% ipython --no-banner

In [1]: import numpy as np

In [2]: import numpy.linalg as la

In [3]: np.set_printoptions(precision=1, suppress=True, linewidth=140, floatmode="fixed")

In [4]: feats = np.load("x.npy")

In [5]: feats.round(1) + 0
Out[5]: 
array([[ -1.9,   0.0, -15.4, -19.4,   1.9, -21.4,   2.0,  -3.8, -11.7],
       [ -1.5,  -0.2, -13.2, -17.1,   1.7, -19.0,   2.1,  -3.1, -10.5],
       [ -1.1,  -0.4, -10.9, -14.8,   1.4, -16.6,   2.1,  -2.5,  -9.2],
       [ -0.9,  -0.5, -10.0, -13.8,   1.3, -15.5,   2.1,  -2.2,  -8.6],
       [ -0.7,  -0.6,  -8.4, -12.1,   1.0, -13.7,   2.0,  -1.7,  -7.7],
       [ -0.7,  -0.6,  -8.3, -11.9,   1.0, -13.6,   2.0,  -1.7,  -7.6],
       [ -0.6,  -0.6,  -7.9, -11.5,   1.0, -13.1,   2.0,  -1.6,  -7.3],
       [ -0.5,  -0.7,  -7.4, -10.9,   0.9, -12.5,   2.0,  -1.4,  -7.0],
       [ -0.1,  -0.9,  -3.5,  -6.2,   0.3,  -7.4,   1.4,  -0.3,  -4.3],
       [  0.0,  -1.0,  -1.7,  -3.6,  -0.1,  -4.5,   0.9,   0.0,  -2.7],
       [  0.0,  -1.0,  -1.4,  -3.1,  -0.1,  -3.9,   0.7,   0.1,  -2.4],
       [ -0.1,  -0.9,  -0.9,  -1.8,  -0.2,  -2.5,   0.3,   0.1,  -1.6],
       [ -0.1,  -0.9,  -0.8,  -1.8,  -0.2,  -2.5,   0.3,   0.1,  -1.6],
       [ -0.1,  -0.8,  -0.8,  -1.7,  -0.2,  -2.3,   0.3,   0.1,  -1.5],
       [ -0.1,  -0.6,  -0.5,  -0.9,  -0.2,  -1.3,   0.0,   0.1,  -0.8],
       [ -0.1,  -0.6,  -0.5,  -0.8,  -0.2,  -1.1,   0.0,   0.1,  -0.7],
       [ -0.1,  -0.4,  -0.3,  -0.5,  -0.2,  -0.7,  -0.1,   0.0,  -0.4],
       [ -0.1,  -0.2,  -0.2,  -0.2,  -0.1,  -0.3,  -0.1,   0.0,  -0.2],
       [  0.4,   0.5,   0.7,   0.5,   0.3,   0.8,   0.4,   0.1,   0.5],
       [  0.4,   0.6,   0.8,   0.6,   0.3,   0.8,   0.5,   0.1,   0.6],
       [  0.5,   0.6,   0.9,   0.6,   0.4,   0.9,   0.5,   0.1,   0.6],
       [  0.8,   0.9,   1.4,   0.9,   0.5,   1.3,   0.9,   0.2,   0.8],
       [  1.1,   1.2,   2.1,   1.2,   0.7,   1.7,   1.3,   0.4,   1.1],
       [  1.2,   1.3,   2.3,   1.3,   0.8,   1.8,   1.5,   0.4,   1.2],
       [  2.0,   1.8,   3.8,   2.0,   1.2,   2.7,   2.4,   0.8,   1.7],
       [  2.0,   1.9,   3.8,   2.0,   1.2,   2.7,   2.4,   0.8,   1.7],
       [  2.0,   1.9,   3.9,   2.1,   1.2,   2.8,   2.5,   0.8,   1.7],
       [  3.0,   2.5,   5.8,   3.0,   1.6,   3.8,   3.7,   1.4,   2.3],
       [  3.3,   2.6,   6.4,   3.3,   1.7,   4.2,   4.1,   1.5,   2.5],
       [  9.8,   5.4,  20.8,  10.2,   3.9,  11.8,  12.1,   5.9,   6.6],
       [ 10.4,   5.6,  22.2,  10.9,   4.0,  12.5,  12.9,   6.3,   7.0],
       [ 14.5,   6.9,  31.6,  15.7,   5.1,  17.5,  17.8,   9.3,   9.7],
       [ 14.5,   7.0,  31.7,  15.7,   5.1,  17.5,  17.8,   9.3,   9.7],
       [ 15.0,   7.1,  33.0,  16.4,   5.3,  18.2,  18.5,   9.8,  10.0]])

In [6]: cent = feats[[24, 16]].astype(float)

In [7]: for _ in range(4):
   ...:     labels = la.norm(feats[:, None] - cent, axis=-1).argmin(axis=1)
   ...:     cent = np.array([feats[labels == j].mean(axis=0) for j in range(2)])
   ...: 

In [8]: labels
Out[8]: array([1, 1, 1, 1, 1, 1, 1, 1, 1, 1, 1, 1, 1, 1, 1, 1, 1, 1, 1, 1, 1, 1, 1, 1, 1, 1, 1, 1, 1, 0, 0, 0, 0, 0])

In [9]: cent
Out[9]: 
array([[12.8,  6.4, 27.9, 13.8,  4.7, 15.5, 15.8,  8.1,  8.6],
       [ 0.3,  0.2, -2.1, -3.9,  0.6, -4.4,  1.4, -0.4, -2.4]])

In [10]: labels = feats[:, 1] > np.median(feats[:, 1])

In [11]: f = feats[labels].mean(axis=0) - feats[~labels].mean(axis=0)

In [12]: ((feats - feats.mean(axis=0)) @ f > 0).astype(int)
Out[12]: array([0, 0, 0, 0, 0, 0, 0, 0, 0, 0, 0, 0, 0, 0, 0, 0, 0, 0, 1, 1, 1, 1, 1, 1, 1, 1, 1, 1, 1, 1, 1, 1, 1, 1])

In [13]: f
Out[13]: array([ 5.0,  3.5, 13.7, 10.6,  1.7, 12.4,  4.9,  3.4,  7.1])

In [14]: round(float((((feats - feats.mean(axis=0)) @ f > 0) == labels).mean()), 1)
Out[14]: 1.0

In [15]: labels.astype(int)
Out[15]: array([1, 0, 0, 0, 0, 0, 0, 0, 0, 0, 0, 0, 0, 0, 0, 0, 0, 0, 1, 1, 1, 1, 1, 1, 1, 1, 1, 1, 1, 1, 1, 1, 1, 1])

In [16]: out = feats / la.norm(feats, axis=1, keepdims=True)

In [17]: G = out @ out.T

In [18]: np.round(np.degrees(np.arccos(np.clip(G[9, 6], -1, 1))), 1)
Out[18]: np.float64(12.2)

In [19]: la.norm(out, axis=1)
Out[19]: 
array([1.0, 1.0, 1.0, 1.0, 1.0, 1.0, 1.0, 1.0, 1.0, 1.0, 1.0, 1.0, 1.0, 1.0, 1.0, 1.0, 1.0, 1.0, 1.0, 1.0, 1.0, 1.0, 1.0, 1.0, 1.0, 1.0,
       1.0, 1.0, 1.0, 1.0, 1.0, 1.0, 1.0, 1.0])
